$ ipython --no-banner

In [1]: import numpy as np

In [2]: import numpy.linalg as la

In [3]: np.set_printoptions(precision=2, suppress=True, linewidth=120, sign=" ")

In [4]: W0 = np.loadtxt("dump.csv", delimiter=",")

In [5]: W0
Out[5]: 
array([[ 0.,  3.,  3.,  3.],
       [ 3.,  0.,  0.,  0.],
       [ 3.,  0.,  0.,  0.],
       [ 3.,  0.,  0.,  0.]])

In [6]: # column 2 repeats column 1

In [7]: W0 @ W0
Out[7]: 
array([[ 27.,   0.,   0.,   0.],
       [  0.,   9.,   9.,   9.],
       [  0.,   9.,   9.,   9.],
       [  0.,   9.,   9.,   9.]])

In [8]: np.sort(np.abs(la.eigvals(W0)))
Out[8]: array([ 0. ,  0. ,  5.2,  5.2])

In [9]: la.matrix_power(W0, 4)
Out[9]: 
array([[ 729.,    0.,    0.,    0.],
       [   0.,  243.,  243.,  243.],
       [   0.,  243.,  243.,  243.],
       [   0.,  243.,  243.,  243.]])

In [10]: rank = la.matrix_rank(W0)

In [11]: rank
Out[11]: np.int64(2)

In [12]: N = la.svd(W0)[2][rank:].T

In [13]: la.matrix_rank(W0.T @ W0), la.matrix_rank(W0 @ W0.T)
Out[13]: (np.int64(2), np.int64(2))

In [14]: [int(la.matrix_rank(W0[:i])) for i in range(1, len(W0) + 1)]
Out[14]: [1, 2, 2, 2]

In [15]: [int(la.matrix_rank(W0[:, :j + 1])) for j in range(4)]
Out[15]: [1, 2, 2, 2]

In [16]: E = np.load("block4.npy")

In [17]: E
Out[17]: 
array([[ 1. ,  0. ],
       [ 0.5,  0.5]])

In [18]: E.sum(axis=1)
Out[18]: array([ 1.,  1.])

In [19]: la.matrix_power(E, 2)
Out[19]: 
array([[ 1.  ,  0.  ],
       [ 0.75,  0.25]])

In [20]: pr = np.eye(2)[1]

In [21]: for _ in range(4):
    ...:     pr = pr @ E
    ...:     print(pr.round(2))
    ...: 
[ 0.5  0.5]
[ 0.75  0.25]
[ 0.88  0.12]
[ 0.94  0.06]

In [22]: u = np.array([4, 1])

In [23]: np.polyval(u, E[0])
Out[23]: array([ 5.,  1.])

In [24]: np.convolve(E[0], u)
Out[24]: array([ 4.,  1.,  0.])

In [25]: np.correlate(E[0], E[1], "full")
Out[25]: array([ 0.5,  0.5,  0. ])

In [26]: np.array([np.convolve(row, u, "same") for row in E])
Out[26]: 
array([[ 4. ,  1. ],
       [ 2. ,  2.5]])

In [27]: data = np.loadtxt("case4.csv", delimiter=",")

In [28]: data
Out[28]: 
array([[-14.29,  -5.5 ,  22.49],
       [ 24.13,  24.01,  12.75],
       [ 22.27,  22.36,  14.21],
       [-14.5 ,  -5.76,  20.97],
       [ 21.2 ,  22.66,  13.93],
       [-27.84, -28.11,  21.1 ],
       [-25.99, -28.47,  23.1 ],
       [ 21.52,  23.77,  13.61],
       [-25.11, -29.24,  24.51],
       [ 22.83,  22.71,  14.26],
       [-25.67, -27.97,  21.57],
       [ 23.49,  25.88,  14.73],
       [ 22.37,  24.12,  13.47],
       [-26.26, -28.42,  22.63],
       [-15.42,  -6.15,  23.43],
       [-15.49,  -6.54,  21.85],
       [-15.37,  -6.49,  21.89],
       [-25.26, -27.46,  24.3 ],
       [ 21.27,  23.75,  13.01],
       [ 22.02,  23.23,  13.74],
       [-24.7 , -28.82,  23.52],
       [-15.42,  -5.4 ,  22.32],
       [-26.2 , -28.01,  20.78],
       [-27.55, -27.27,  23.41],
       [-25.14, -28.07,  21.43]])

In [29]: left, sig, Vt = la.svd(W0)

In [30]: np.argmax(sig[:-1] / (sig[1:] + 1e-6)) + 1
Out[30]: np.int64(2)

In [31]: sig.round(2) + 0
Out[31]: array([ 5.2,  5.2,  0. ,  0. ])

In [32]: out = left[:, :2] @ np.diag(sig[:2]) @ Vt[:2]

In [33]: la.matrix_rank(W0, rtol=0.05)
Out[33]: np.int64(2)

In [34]: np.round(la.norm(W0 - out) / la.norm(W0), 2)
Out[34]: np.float64(0.0)

In [35]: J = np.loadtxt("run7.csv", delimiter=",")

In [36]: J
Out[36]: 
array([[ 1.,  0.,  0.,  0.],
       [ 1.,  1.,  0.,  0.],
       [ 2.,  0.,  1.,  0.],
       [ 2.,  2.,  0.,  1.]])

In [37]: # triangular

In [38]: x0 = np.array([5, -2, -5, 0])

In [39]: np.sign((J @ x0).round(6))
Out[39]: array([ 1.,  1.,  1.,  1.])

In [40]: J @ x0
Out[40]: array([ 5.,  3.,  5.,  6.])

In [41]: J @ np.ones(4)
Out[41]: array([ 1.,  2.,  3.,  5.])

In [42]: np.einsum("ij,j->i", J, x0)
Out[42]: array([ 5.,  3.,  5.,  6.])

In [43]: J @ (2 * x0)
Out[43]: array([ 10.,   6.,  10.,  12.])

In [44]: rng = np.random.default_rng(38835)

In [45]: z = rng.permutation(4)

In [46]: z
Out[46]: array([ 0,  3,  2,  1])

In [47]: out = J[z][:, z]

In [48]: np.diag(out)
Out[48]: array([ 1.,  1.,  1.,  1.])

In [49]: out
Out[49]: 
array([[ 1.,  0.,  0.,  0.],
       [ 2.,  1.,  0.,  2.],
       [ 2.,  0.,  1.,  0.],
       [ 1.,  0.,  0.,  1.]])

In [50]: np.trace(out)
Out[50]: np.float64(4.0)

In [51]: round(float(la.det(out)), 2), round(la.det(J[z]), 2)
Out[51]: (1.0, np.float64(-1.0))

In [52]: np.allclose(out, J)
Out[52]: False

In [53]: np.sort(np.abs(la.eigvals(out)))
Out[53]: array([ 1.,  1.,  1.,  1.])

In [54]: x0 = np.array([1, 7, 1, -5])

In [55]: rhs = out @ x0

In [56]: beta, lr = np.zeros(4), 1 / la.norm(out, 2) ** 2

In [57]: for i in range(200):
    ...:     beta -= lr * out.T @ (out @ beta - rhs)
    ...:     if i % 50 == 0: print(i, round(la.norm(out @ beta - rhs), 2))
    ...: 
0 4.6
50 1.84
100 1.01
150 0.56

In [58]: beta
Out[58]: array([ 0.88,  6.34,  1.26, -4.61])

In [59]: round(float(la.cond(out)), 2)
Out[59]: 10.04

In [60]: proj = np.triu(np.array([[-3, 2, 1, -2], [-3, 1, -2, -3], [-1, -2, 1, 3], [2, 0, 1, -2]]), 1) + np.eye(4)

In [61]: out = proj @ J @ la.inv(proj)

In [62]: np.poly(out)
Out[62]: array([ 1., -4.,  6., -4.,  1.])

In [63]: out
Out[63]: 
array([[  1.,  -4.,  -8.,  12.],
       [ -9.,  13.,  33., -81.],
       [  8., -10., -27.,  70.],
       [  2.,  -2.,  -6.,  17.]])

In [64]: la.matrix_rank(out)
Out[64]: np.int64(4)

In [65]: np.round(la.det(out), 2)
Out[65]: np.float64(1.0)

In [66]: proj @ J - J @ proj
Out[66]: 
array([[  0.,  -4.,   0.,   0.],
       [-10.,  -8.,  -1.,   2.],
       [  6.,   2.,  -2.,   4.],
       [  0.,  -4.,   2.,  10.]])

In [67]: round(np.abs(la.eigvals(out)).max(), 2)
Out[67]: np.float64(1.0)

In [68]: np.sort(np.abs(la.eigvals(out)))
Out[68]: array([ 1.,  1.,  1.,  1.])

In [69]: np.allclose(out @ out.T, out.T @ out)
Out[69]: False

In [70]: out @ out
Out[70]: 
array([[  -3.,    0.,    4.,  -20.],
       [ -24.,   37.,   96., -228.],
       [  22.,  -32.,  -85.,  206.],
       [   6.,   -8.,  -22.,   55.]])

In [71]: (out - out.T) / 2
Out[71]: 
array([[  0. ,   2.5,  -8. ,   5. ],
       [ -2.5,   0. ,  21.5, -39.5],
       [  8. , -21.5,   0. ,  38. ],
       [ -5. ,  39.5, -38. ,   0. ]])

In [72]: np.allclose(out, out.T)
Out[72]: False

In [73]: la.matrix_power(out, 2)
Out[73]: 
array([[  -3.,    0.,    4.,  -20.],
       [ -24.,   37.,   96., -228.],
       [  22.,  -32.,  -85.,  206.],
       [   6.,   -8.,  -22.,   55.]])

In [74]: u = np.array([-2, 2, 2, 3])

In [75]: arr = -3 * np.eye(4) + np.outer(u, u)

In [76]: arr
Out[76]: 
array([[ 1., -4., -4., -6.],
       [-4.,  1.,  4.,  6.],
       [-4.,  4.,  1.,  6.],
       [-6.,  6.,  6.,  6.]])

In [77]: G = np.cov(data, rowvar=False)

In [78]: G
Out[78]: 
array([[488.9 , 499.3 , -93.11],
       [499.3 , 531.05, -92.57],
       [-93.11, -92.57,  19.19]])

In [79]: np.median(data, axis=0)
Out[79]: array([-15.42,  -6.15,  21.43])

In [80]: la.eigvalsh(G)[::-1]
Out[80]: array([ 1026.81,    11.29,     1.03])

In [81]: O, r_ = la.qr(data)

In [82]: np.round(O.T @ O, 2) + 0
Out[82]: 
array([[ 1.,  0.,  0.],
       [ 0.,  1.,  0.],
       [ 0.,  0.,  1.]])

In [83]: r_
Out[83]: 
array([[112.35, 112.24, -45.53],
       [  0.  , -24.28, -35.28],
       [  0.  ,   0.  , -80.47]])

In [84]: x0 = np.array([-1, -1, 0, 1])

In [85]: a = np.maximum(arr @ x0, 0)

In [86]: np.tanh(arr @ x0)
Out[86]: array([-1.,  1.,  1.,  1.])

In [87]: a
Out[87]: array([ 0.,  9.,  6.,  6.])

In [88]: np.flatnonzero(a > 1e-9)
Out[88]: array([ 1,  2,  3])

In [89]: O, r_ = la.qr(arr)

In [90]: np.round(O.T @ O, 2) + 0
Out[90]: 
array([[ 1.,  0.,  0.,  0.],
       [ 0.,  1.,  0.,  0.],
       [ 0.,  0.,  1.,  0.],
       [ 0.,  0.,  0.,  1.]])

In [91]: O @ r_
Out[91]: 
array([[ 1., -4., -4., -6.],
       [-4.,  1.,  4.,  6.],
       [-4.,  4.,  1.,  6.],
       [-6.,  6.,  6.,  6.]])

In [92]: K = np.load("out19.npy")

In [93]: K
Out[93]: 
array([[-1.77, -0.61, -1.7 ,  0.75],
       [-2.46, -0.26, -0.09, -0.87],
       [ 0.6 ,  0.44,  0.47, -0.09],
       [-4.06,  0.09, -0.44, -1.02]])

In [94]: out = K + rng.integers(-2, 3, (4, 3)) @ rng.integers(-2, 3, (3, 4))

In [95]: out
Out[95]: 
array([[ 2.23, -3.61, -3.7 ,  0.75],
       [-3.46,  1.74,  3.91,  1.13],
       [ 1.6 , -2.56, -9.53, -2.09],
       [ 1.94, -4.91, -4.44, -2.02]])

In [96]: np.round(la.svd(out - K, compute_uv=False), 2) + 0
Out[96]: array([ 14.28,   6.37,   1.21,   0.  ])

In [97]: np.abs(out - K).sum(axis=1)
Out[97]: array([  9.,   9.,  16.,  16.])

In [98]: z = data[:, 0] > np.median(data[:, 0])

In [99]: u = data[z].mean(axis=0) - data[~z].mean(axis=0)

In [100]: (((data - data.mean(axis=0)) @ u > 0) == z).mean()
Out[100]: np.float64(0.88)

In [101]: ((data - data.mean(axis=0)) @ u > 0).astype(int)
Out[101]: array([ 0,  1,  1,  0,  1,  0,  0,  1,  0,  1,  0,  1,  1,  0,  0,  0,  0,  0,  1,  1,  0,  0,  0,  0,  0])

In [102]: z = rng.permutation(4)

In [103]: z
Out[103]: array([ 1,  2,  3,  0])

In [104]: out = K[z][:, z]

In [105]: np.allclose(out, K)
Out[105]: False

In [106]: out
Out[106]: 
array([[-0.26, -0.09, -0.87, -2.46],
       [ 0.44,  0.47, -0.09,  0.6 ],
       [ 0.09, -0.44, -1.02, -4.06],
       [-0.61, -1.7 ,  0.75, -1.77]])

In [107]: np.diag(out)
Out[107]: array([-0.26,  0.47, -1.02, -1.77])
